% python3 -q
>>> import numpy as np
>>> from numpy import linalg as LA
>>> np.set_printoptions(precision=4, suppress=True, linewidth=140, sign=" ")
>>> def rnd(a):
...     return np.round(a, 4) + 0
... 
>>> other = np.array([[1, 2, 0, 2], [1, 2, 1, 0]])
>>> J = other.T @ other
>>> J
array([[ 2,  4,  1,  2],
       [ 4,  8,  2,  4],
       [ 1,  2,  1,  0],
       [ 2,  4,  0,  4]])
>>> left, s, VT = LA.svd(J)
>>> evecs = VT[:(s > 1e-8).sum()]
>>> rng = np.random.default_rng(60642)
>>> vec = J[0] + 5 * J[2] + rng.integers(2) * np.eye(4)[0]
>>> vec
array([  7.,  14.,   6.,   2.])
>>> rnd(np.diag(evecs.T @ evecs))
array([ 0.1724,  0.6897,  0.3103,  0.8276])
>>> np.allclose(evecs.T @ evecs @ vec, vec)
True
>>> rnd(evecs.T @ evecs)
array([[ 0.1724,  0.3448,  0.1379,  0.069 ],
       [ 0.3448,  0.6897,  0.2759,  0.1379],
       [ 0.1379,  0.2759,  0.3103, -0.3448],
       [ 0.069 ,  0.1379, -0.3448,  0.8276]])
>>> vals, evecs = LA.eigh(J)
>>> vec = np.array([1, 4, 4, 1])
>>> rnd(evecs * np.maximum(vals, 0) @ evecs.T)
array([[ 2.,  4.,  1.,  2.],
       [ 4.,  8.,  2.,  4.],
       [ 1.,  2.,  1.,  0.],
       [ 2.,  4.,  0.,  4.]])
>>> np.abs(J).sum(axis=1).max(), rnd(np.abs(vals).max())
(np.int64(18), np.float64(12.7202))
>>> rnd(vec @ J @ vec / (vec @ vec)), rnd(vals[0]), rnd(vals[-1])
(np.float64(8.5294), np.float64(0.0), np.float64(12.7202))
>>> vec @ J @ vec
np.int64(290)
>>> vals, evecs = LA.eigvalsh(J)
Traceback (most recent call last):
  File "<python-input-21>", line 1, in <module>
    vals, evecs = LA.eigvalsh(J)
    ^^^^^^^^^^^
ValueError: too many values to unpack (expected 2)
>>> vals, evecs = LA.eigh(J)
>>> rnd(LA.eigvalsh(J @ J))
array([   0.    ,    0.    ,    5.1977,  161.8023])
>>> rnd(LA.eigvalsh(J + 3 * np.eye(4)))
array([  3.    ,   3.    ,   5.2798,  15.7202])
>>> np.abs(evecs[:, -1]).round(6).argmax()
np.int64(1)
>>> (vals > 1e-8).sum(), (vals < -1e-8).sum()
(np.int64(2), np.int64(0))
>>> rnd(LA.svd(J, compute_uv=False))
array([ 12.7202,   2.2798,   0.    ,   0.    ])
>>> rnd(evecs.T @ evecs)
array([[ 1.,  0.,  0.,  0.],
       [ 0.,  1.,  0.,  0.],
       [ 0.,  0.,  1.,  0.],
       [ 0.,  0.,  0.,  1.]])
>>> ang = np.radians(99)
>>> Rm = np.eye(4)
>>> Rm[2, 2] = Rm[3, 3] = np.cos(ang)
>>> Rm[2, 3], Rm[3, 2] = -np.sin(ang), np.sin(ang)
>>> rnd(Rm)
array([[ 1.    ,  0.    ,  0.    ,  0.    ],
       [ 0.    ,  1.    ,  0.    ,  0.    ],
       [ 0.    ,  0.    , -0.1564, -0.9877],
       [ 0.    ,  0.    ,  0.9877, -0.1564]])
>>> other = J @ Rm.T
>>> rnd(np.abs(other - J).max(axis=0))
array([ 0.    ,  0.    ,  6.2636,  4.6257])
>>> rnd(LA.det(Rm)), rnd(np.trace(Rm))
(np.float64(1.0), np.float64(1.6871))
>>> K = np.array([[6.0, 1.0, 1.0, 1.0],
...     [1.0, 6.0, 1.0, 1.0],
...     [1.0, 1.0, 6.0, 1.0],
...     [1.0, 1.0, 1.0, 6.0]])
>>> vals, evecs = LA.eig(K)
>>> rnd(np.prod(vals))
np.float64(1125.0)
>>> rnd(vals)
array([ 5.,  9.,  5.,  5.])
>>> rnd(np.sort(LA.eigvals(LA.inv(K))))
array([ 0.1111,  0.2   ,  0.2   ,  0.2   ])
>>> ang = np.radians(90)
>>> Rm = np.eye(4)
>>> Rm[3, 3] = Rm[2, 2] = np.cos(ang)
>>> Rm[3, 2], Rm[2, 3] = -np.sin(ang), np.sin(ang)
>>> rnd(Rm)
array([[ 1.,  0.,  0.,  0.],
       [ 0.,  1.,  0.,  0.],
       [ 0.,  0.,  0.,  1.],
       [ 0.,  0., -1.,  0.]])
>>> other = K @ Rm.T
>>> rnd(other)
array([[ 6.,  1.,  1., -1.],
       [ 1.,  6.,  1., -1.],
       [ 1.,  1.,  1., -6.],
       [ 1.,  1.,  6., -1.]])
>>> rnd(LA.det(Rm)), np.trace(Rm)
(np.float64(1.0), np.float64(2.0))
>>> rnd(LA.svd(K, compute_uv=False)), rnd(LA.svd(other, compute_uv=False))
(array([ 9.,  5.,  5.,  5.]), array([ 9.,  5.,  5.,  5.]))
>>> np.allclose(LA.norm(K, axis=1), LA.norm(other, axis=1))
True
>>> mat = np.load("case13.npy")
>>> mat
array([[ 1, -1, -1,  1,  1, -1, -1,  1],
       [ 1,  1, -1, -1, -1, -1,  1,  1]])
>>> other = mat + rng.integers(-2, 3, (2, 1)) @ rng.integers(-2, 3, (1, 8))
>>> other
array([[-1, -1,  3,  3,  1,  3,  3,  1],
       [ 3,  1, -5, -3, -1, -5, -3,  1]])
>>> other - mat
array([[-2,  0,  4,  2,  0,  4,  4,  0],
       [ 2,  0, -4, -2,  0, -4, -4,  0]])
>>> LA.matrix_rank(other - mat, tol=1e-8)
np.int64(1)
